>>> import numpy as np
>>> np.set_printoptions(suppress=True, linewidth=140)
>>> def tidy(a):
...     return np.round(a, 2) + 0
... 
>>> F = np.loadtxt("m.csv", delimiter=",")
>>> F
array([[  0.,   1.,   2.],
       [  2.,   2.,   3.],
       [  2.,   1.,   5.],
       [  0.,   1.,   6.],
       [  2.,   1.,   6.],
       [  0.,   1.,   5.],
       [ -1.,   0.,   7.],
       [ -2.,   1.,   6.],
       [ -1.,  -1.,   5.],
       [ -2.,   1.,   7.],
       [ -2.,   1.,   6.],
       [ -4.,   3.,   6.],
       [ -6.,   1.,   8.],
       [ -5.,  -1.,   7.],
       [ -7.,  -1.,   5.],
       [ -9.,   0.,   5.],
       [ -9.,  -1.,   5.],
       [-10.,   0.,   5.],
       [-12.,  -1.,   7.],
       [-10.,  -2.,   5.],
       [-12.,  -3.,   6.],
       [-12.,  -5.,   5.],
       [-12.,  -4.,   3.],
       [-14.,  -5.,   5.],
       [-12.,  -7.,   4.]])
>>> W2 = F[[13, 17]].astype(float)
>>> for _ in range(3):
...     labels = np.linalg.norm(F[:, None] - W2, axis=-1).argmin(axis=1)
...     W2 = np.array([F[labels == j].mean(axis=0) for j in range(2)])
... 
>>> labels
array([0, 0, 0, 0, 0, 0, 0, 0, 0, 0, 0, 0, 0, 0, 1, 1, 1, 1, 1, 1, 1, 1, 1, 1, 1])
>>> np.bincount(labels)
array([14, 11])
>>> tidy(W2)
array([[ -1.21,   0.86,   5.64],
       [-10.82,  -2.64,   5.  ]])
>>> M = np.load("a.npy")
>>> M
array([[13,  2,  3,  1],
       [ 1, 13,  2,  1],
       [ 1,  0, -5,  1],
       [ 3,  1,  2, -3]])
>>> u = np.array([1, 2, 1, 1])
>>> Y = M + np.outer(u, np.eye(4)[2])
>>> np.linalg.matrix_rank(np.linalg.inv(Y) - np.linalg.inv(M), tol=1e-8)
np.int64(1)
>>> np.linalg.matrix_rank(Y - M)
np.int64(1)
>>> Y
array([[13.,  2.,  4.,  1.],
       [ 1., 13.,  4.,  1.],
       [ 1.,  0., -4.,  1.],
       [ 3.,  1.,  3., -3.]])
>>> np.linalg.matrix_power(M, 2)
array([[177,  53,  30,  15],
       [ 31, 172,  21,  13],
       [ 11,   3,  30,  -7],
       [ 33,  16,  -5,  15]])
>>> tidy(np.abs(np.linalg.eigvals(M)).max())
np.float64(14.85)
>>> (M - M.T) / 2
array([[ 0. ,  0.5,  1. , -1. ],
       [-0.5,  0. ,  1. ,  0. ],
       [-1. , -1. ,  0. , -0.5],
       [ 1. ,  0. ,  0.5,  0. ]])
>>> tidy(np.sort(np.abs(np.linalg.eigvals(M))))
array([ 2.71,  5.7 , 11.56, 14.85])
>>> q, Rm = np.linalg.qr(M)
>>> tidy(q.T @ q)
array([[1., 0., 0., 0.],
       [0., 1., 0., 0.],
       [0., 0., 1., 0.],
       [0., 0., 0., 1.]])
>>> tidy(np.trace(q @ q.T))
np.float64(4.0)
>>> q.shape, Rm.shape
((4, 4), (4, 4))
>>> tidy(Rm)
array([[-13.42,  -3.13,  -3.13,  -0.45],
       [  0.  , -12.81,  -1.89,  -0.83],
       [  0.  ,   0.  ,   5.35,  -1.67],
       [  0.  ,   0.  ,   0.  ,  -2.88]])
>>> tidy(q @ Rm)
array([[13.,  2.,  3.,  1.],
       [ 1., 13.,  2.,  1.],
       [ 1.,  0., -5.,  1.],
       [ 3.,  1.,  2., -3.]])
>>> K = np.loadtxt("run0.csv", delimiter=",")
>>> tidy(K)
array([[-0.71,  0.71,  0.  ,  0.  ],
       [-0.71, -0.71,  0.  ,  0.  ],
       [ 0.  ,  0.  ,  1.  ,  0.  ],
       [ 0.  ,  0.  ,  0.  ,  1.  ]])
>>> Y = np.linalg.inv(K)
>>> np.allclose(Y, K.T)
True
>>> tidy(np.linalg.inv(Y))
array([[-0.71,  0.71,  0.  ,  0.  ],
       [-0.71, -0.71,  0.  ,  0.  ],
       [ 0.  ,  0.  ,  1.  ,  0.  ],
       [ 0.  ,  0.  ,  0.  ,  1.  ]])
>>> tidy(np.linalg.slogdet(K)[0])
np.float64(1.0)
>>> (np.abs(Y) > 1e-9).astype(int)
array([[1, 1, 0, 0],
       [1, 1, 0, 0],
       [0, 0, 1, 0],
       [0, 0, 0, 1]])
>>> tidy(Y)
array([[-0.71, -0.71,  0.  ,  0.  ],
       [ 0.71, -0.71,  0.  ,  0.  ],
       [ 0.  ,  0.  ,  1.  ,  0.  ],
       [ 0.  ,  0.  ,  0.  ,  1.  ]])
>>> tidy(np.linalg.cond(K))
np.float64(1.0)
>>> tidy(np.abs(np.linalg.eigvals(Y)).max())
np.float64(1.0)
>>> tidy(np.trace(Y))
np.float64(0.59)
>>> np.allclose(Y @ Y.T, Y.T @ Y)
True
>>> left, sig, Vh = np.linalg.svd(K, full_matrices=False)
>>> np.cumsum(sig ** 2) / np.sum(sig ** 2)
array([0.25, 0.5 , 0.75, 1.  ])
>>> left.shape, sig.shape, Vh.shape
((4, 4), (4,), (4, 4))
>>> np.sqrt((sig ** 2).sum()), tidy(np.linalg.norm(K))
(np.float64(2.0), np.float64(2.0))
>>> tidy(left.T @ K @ Vh.T)
array([[1., 0., 0., 0.],
       [0., 1., 0., 0.],
       [0., 0., 1., 0.],
       [0., 0., 0., 1.]])
>>> tidy(np.linalg.svd(K, compute_uv=False))
array([1., 1., 1., 1.])
>>> tidy(np.linalg.norm(K, axis=0))
array([1., 1., 1., 1.])
>>> tidy(np.linalg.pinv(K))
array([[-0.71, -0.71,  0.  ,  0.  ],
       [ 0.71, -0.71,  0.  ,  0.  ],
       [ 0.  ,  0.  ,  1.  ,  0.  ],
       [ 0.  ,  0.  ,  0.  ,  1.  ]])
>>> K[:, 3] @ K[:, 0]
np.float64(0.0)
>>> tidy(K.T @ K)
array([[1., 0., 0., 0.],
       [0., 1., 0., 0.],
       [0., 0., 1., 0.],
       [0., 0., 0., 1.]])
>>> A = np.loadtxt("sample12.csv", delimiter=",")
>>> tidy(A)
array([[ -2.02, -19.67,   3.03],
       [ -3.52, -14.63,  13.17],
       [ -2.71, -18.45,   7.24],
       [ -3.81, -11.38,  16.  ],
       [  3.05,  -5.97, -18.84],
       [ -3.61,   0.49,  19.67],
       [  3.43,  15.29, -12.43],
       [  3.89,   9.26, -17.29],
       [ -3.88,  -4.92,  18.99],
       [ -1.66,  13.74,  14.43],
       [ -0.9 , -19.75,  -3.04],
       [  3.59,  14.09, -13.73]])
>>> left, sig, Vh = np.linalg.svd(A)
>>> V = Vh[:(sig > 1e-8).sum()]
>>> rng = np.random.default_rng(81)
>>> x = A[8] + -3 * A[1] + rng.integers(2) * np.eye(3)[2]
>>> tidy(x)
array([  6.69,  38.98, -20.52])
>>> np.allclose(V.T @ V @ x, x)
True
>>> tidy(np.linalg.norm(x - V.T @ V @ x))
np.float64(0.0)
>>> tidy(V.T @ V)
array([[ 0.04,  0.07, -0.18],
       [ 0.07,  0.99,  0.01],
       [-0.18,  0.01,  0.97]])
>>> labels = A[:, 0] > np.median(A[:, 0])
>>> u = A[labels].mean(axis=0) - A[~labels].mean(axis=0)
>>> np.argsort(-np.abs(u).round(6), kind="stable")
array([2, 1, 0])
>>> tidy((((A - A.mean(axis=0)) @ u > 0) == labels).mean())
np.float64(0.92)
>>> Ac = A - A.mean(axis=0)
>>> left, sig, Vh = np.linalg.svd(Ac, full_matrices=False)
>>> tidy(Vh[0] * np.sign(Vh[0, np.abs(Vh[0]).argmax()]))
array([-0.19, -0.61,  0.77])
>>> tidy(Ac.mean(axis=0))
array([0., 0., 0.])
>>> np.searchsorted(np.cumsum(sig ** 2) / (sig ** 2).sum(), 0.9) + 1
np.int64(2)
>>> np.abs(Vh[0]).argmax()
np.int64(2)
>>> np.abs(left[:, 0]).argmax()
np.int64(11)
>>> tidy((sig ** 2).sum() ** 2 / (sig ** 4).sum())
np.float64(1.78)
>>> left, sig, Vh = np.linalg.svd(A)
>>> np.argmax(sig[:-1] / (sig[1:] + 1e-6)) + 1
np.int64(2)
>>> Y = left[:, :2] @ np.diag(sig[:2]) @ Vh[:2]
>>> tidy(np.linalg.norm(A - Y, 2)), tidy(sig[2])
(np.float64(0.0), np.float64(0.0))
>>> E = np.loadtxt("layer3.csv", delimiter=",")
>>> E
array([[ 1.5 ,  2.46, -0.58],
       [ 2.01,  1.18, -2.19],
       [ 2.49,  1.82, -1.99],
       [ 0.98,  0.49, -1.66],
       [ 1.86,  0.61, -2.38],
       [ 2.34,  2.04, -2.28],
       [ 0.59,  1.53,  0.09],
       [ 0.31,  0.84, -0.02],
       [ 0.58,  0.21, -1.02],
       [-0.06, -0.05,  0.  ],
       [ 0.91,  2.06,  0.31]])
>>> tidy(np.linalg.norm(M, axis=1))
array([13.53, 13.23,  5.2 ,  4.8 ])
>>> tidy(np.linalg.norm(M[0], 1)), tidy(np.linalg.norm(M[0], np.inf))
(np.float64(19.0), np.float64(13.0))
>>> tidy(np.linalg.norm(M, axis=0))
array([13.42, 13.19,  6.48,  3.46])
>>> tidy(np.linalg.norm(M[0] - M[2]))
np.float64(14.56)
>>> tidy(np.linalg.norm(M, "nuc"))
np.float64(35.19)
>>> tidy(np.linalg.norm(M) ** 2 / np.linalg.norm(M, 2) ** 2)
np.float64(1.74)
>>> M[0] @ M[2]
np.int64(-1)
>>> Y = E / np.sqrt((E ** 2).mean(axis=1, keepdims=True))
>>> np.linalg.matrix_rank(E - E.mean(axis=1, keepdims=True))
np.int64(2)
>>> tidy(np.linalg.norm(Y, axis=1))
array([1.73, 1.73, 1.73, 1.73, 1.73, 1.73, 1.73, 1.73, 1.73, 1.73, 1.73])
>>> W2 = E[[5, 8]].astype(float)
>>> for _ in range(5):
...     labels = np.linalg.norm(E[:, None] - W2, axis=-1).argmin(axis=1)
...     W2 = np.array([E[labels == j].mean(axis=0) for j in range(2)])
... 
>>> labels
array([0, 0, 0, 1, 0, 0, 1, 1, 1, 1, 1])
>>> np.abs(W2[1] - W2[0]).argmax()
np.int64(2)
>>> np.bincount(labels)
array([5, 6])
>>> tidy(W2[1] - W2[0])
array([-1.49, -0.78,  1.5 ])
>>> Y = E + rng.integers(-2, 3, (11, 2)) @ rng.integers(-2, 3, (2, 3))
>>> tidy(Y)
array([[ 5.5 , -1.54, -2.58],
       [-0.99,  5.18, -1.19],
       [ 4.49, -2.18, -1.99],
       [ 5.98, -5.51, -3.66],
       [ 1.86,  0.61, -2.38],
       [ 4.34,  0.04, -3.28],
       [-3.41,  5.53,  2.09],
       [-1.69,  4.84, -0.02],
       [-4.42,  6.21,  0.98],
       [ 1.94, -0.05, -2.  ],
       [ 4.91, -3.94, -0.69]])
>>> np.linalg.matrix_rank(Y - E, tol=1e-8)
np.int64(2)
>>> tidy(Y - E)
array([[ 4., -4., -2.],
       [-3.,  4.,  1.],
       [ 2., -4.,  0.],
       [ 5., -6., -2.],
       [ 0.,  0.,  0.],
       [ 2., -2., -1.],
       [-4.,  4.,  2.],
       [-2.,  4.,  0.],
       [-5.,  6.,  2.],
       [ 2.,  0., -2.],
       [ 4., -6., -1.]])
>>> np.abs(Y - E).sum(axis=1)
array([10.,  8.,  6., 13.,  0.,  5., 10.,  6., 13.,  4., 11.])
>>> Ac = Y - Y.mean(axis=0)
>>> left, sig, Vh = np.linalg.svd(Ac, full_matrices=False)
>>> np.linalg.matrix_rank(Ac)
np.int64(3)
>>> (np.sign(left[:, 0]) == np.sign(left[0, 0])).astype(int)
array([1, 0, 1, 1, 1, 1, 0, 0, 0, 1, 1])
>>> m1 = np.load("x.npy")
>>> m1
array([[ 1, -1, -1,  1,  1, -1, -1,  1],
       [ 1,  1,  1,  1, -1, -1, -1, -1],
       [ 1,  1, -1, -1, -1, -1,  1,  1]])
>>> Y = np.array([[-5, -2],
...     [-4, 3],
...     [1, 1],
...     [-2, 0],
...     [-4, 5],
...     [3, 5],
...     [-2, 0],
...     [-1, 5]])
>>> Y.T @ m1.T
array([[-10,  -6, -10],
       [ -1, -13,  -5]])
>>> m1 @ Y
array([[-10,  -1],
       [ -6, -13],
       [-10,  -5]])
>>> np.vstack([m1, Y.T]).shape
(5, 8)
>>> np.einsum("ij->j", m1)
array([ 3,  1, -1,  1, -1, -3, -1,  1])
>>> np.linalg.matrix_rank(m1 @ Y)
np.int64(2)
>>> u, g = m1[1], m1[0]
>>> u @ u
np.int64(8)
>>> u @ g
np.int64(0)
>>> pr = (u @ g) / (u @ u) * u
>>> (g - pr) @ u
np.float64(0.0)
>>> g - pr
array([ 1., -1., -1.,  1.,  1., -1., -1.,  1.])
>>> pr
array([ 0.,  0.,  0.,  0., -0., -0., -0., -0.])
>>> Y = m1[0, 0] * m1[1:] - np.outer(m1[1:, 0], m1[0])
>>> Y
array([[ 0,  2,  2,  0, -2,  0,  0, -2],
       [ 0,  2,  0, -2, -2,  0,  2,  0]])
>>> m1[:, 0] / m1[0, 0]
array([1., 1., 1.])
>>> np.linalg.matrix_rank(Y), np.linalg.matrix_rank(m1)
(np.int64(2), np.int64(3))
>>> np.flatnonzero(~Y.round(6).any(axis=1))
array([], dtype=int64)
>>> x = np.array([-1, 0, -2, 2, 1, -2, -3, -2])
>>> h1 = np.maximum(m1 @ x, 0)
>>> m1.T @ h1
array([ 12,  -2,  -2,  12,   2, -12, -12,   2])
>>> h1
array([7, 5, 0])
>>> np.flatnonzero(h1 > 1e-9)
array([0, 1])
>>> np.maximum(m1 @ x, 0) - np.maximum(-m1 @ x, 0)
array([ 7,  5, -5])
>>> labels = rng.integers(0, 2, 3)
>>> J = np.triu((labels[:, None] == labels) & (rng.random((3, 3)) < 0.8), 1).astype(int)
>>> J += J.T
>>> J
array([[0, 0, 0],
       [0, 0, 1],
       [0, 1, 0]])
>>> np.unique(J.round(6), axis=0).shape
(3, 3)
>>> tidy(np.trace(np.linalg.pinv(J) @ J))
np.float64(2.0)
>>> labels = F[:, 0] > np.median(F[:, 0])
>>> u = F[labels].mean(axis=0) - F[~labels].mean(axis=0)
>>> ((F - F.mean(axis=0)) @ u > 0).astype(int)
array([1, 1, 1, 1, 1, 1, 1, 1, 1, 1, 1, 1, 0, 1, 0, 0, 0, 0, 0, 0, 0, 0, 0, 0, 0])
>>> np.trace(J @ J @ J) // 6
np.int64(0)
>>> J.sum(axis=0)
array([0, 1, 1])
>>> L = np.diag(J.sum(axis=1)) - J
>>> (np.linalg.eigvalsh(L) < 1e-8).sum()
np.int64(2)
>>> L @ np.ones(3)
array([0., 0., 0.])
>>> L
array([[ 0,  0,  0],
       [ 0,  1, -1],
       [ 0, -1,  1]])
>>> round(np.linalg.det(L[1:, 1:]))
0
>>> np.linalg.matrix_rank(L)
np.int64(1)
>>> th = np.radians(45)
>>> Rm = np.eye(3)
>>> Rm[0, 0] = Rm[2, 2] = np.cos(th)
>>> Rm[0, 2], Rm[2, 0] = -np.sin(th), np.sin(th)
>>> tidy(Rm)
array([[ 0.71,  0.  , -0.71],
       [ 0.  ,  1.  ,  0.  ],
       [ 0.71,  0.  ,  0.71]])
>>> Y = J @ Rm.T
>>> tidy(Y)
array([[ 0.  ,  0.  ,  0.  ],
       [-0.71,  0.  ,  0.71],
       [ 0.  ,  1.  ,  0.  ]])
>>> tidy(np.linalg.svd(J, compute_uv=False)), tidy(np.linalg.svd(Y, compute_uv=False))
(array([1., 1., 0.]), array([1., 1., 0.]))
>>> th = np.deg2rad(45)
>>> mat = np.eye(3)
>>> mat[np.ix_([0, 1], [0, 1])] = [[np.cos(th), -np.sin(th)], [np.sin(th), np.cos(th)]]
>>> tidy(mat)
array([[ 0.71, -0.71,  0.  ],
       [ 0.71,  0.71,  0.  ],
       [ 0.  ,  0.  ,  1.  ]])
>>> C2 = np.cov(F, rowvar=False)
>>> C2.shape
(3, 3)
>>> tidy(np.linalg.eigvalsh(C2)[::-1])
array([32.63,  2.69,  1.33])
>>> Y = np.linalg.inv(mat)
>>> tidy(np.linalg.inv(Y))
array([[ 0.71, -0.71,  0.  ],
       [ 0.71,  0.71,  0.  ],
       [ 0.  ,  0.  ,  1.  ]])
>>> tidy(np.linalg.slogdet(mat)[0])
np.float64(1.0)
>>> tidy(np.linalg.det(mat) * Y)
array([[ 0.71,  0.71,  0.  ],
       [-0.71,  0.71,  0.  ],
       [ 0.  ,  0.  ,  1.  ]])
>>> tidy(mat @ Y)
array([[1., 0., 0.],
       [0., 1., 0.],
       [0., 0., 1.]])
>>> np.allclose(Y, mat.T)
True
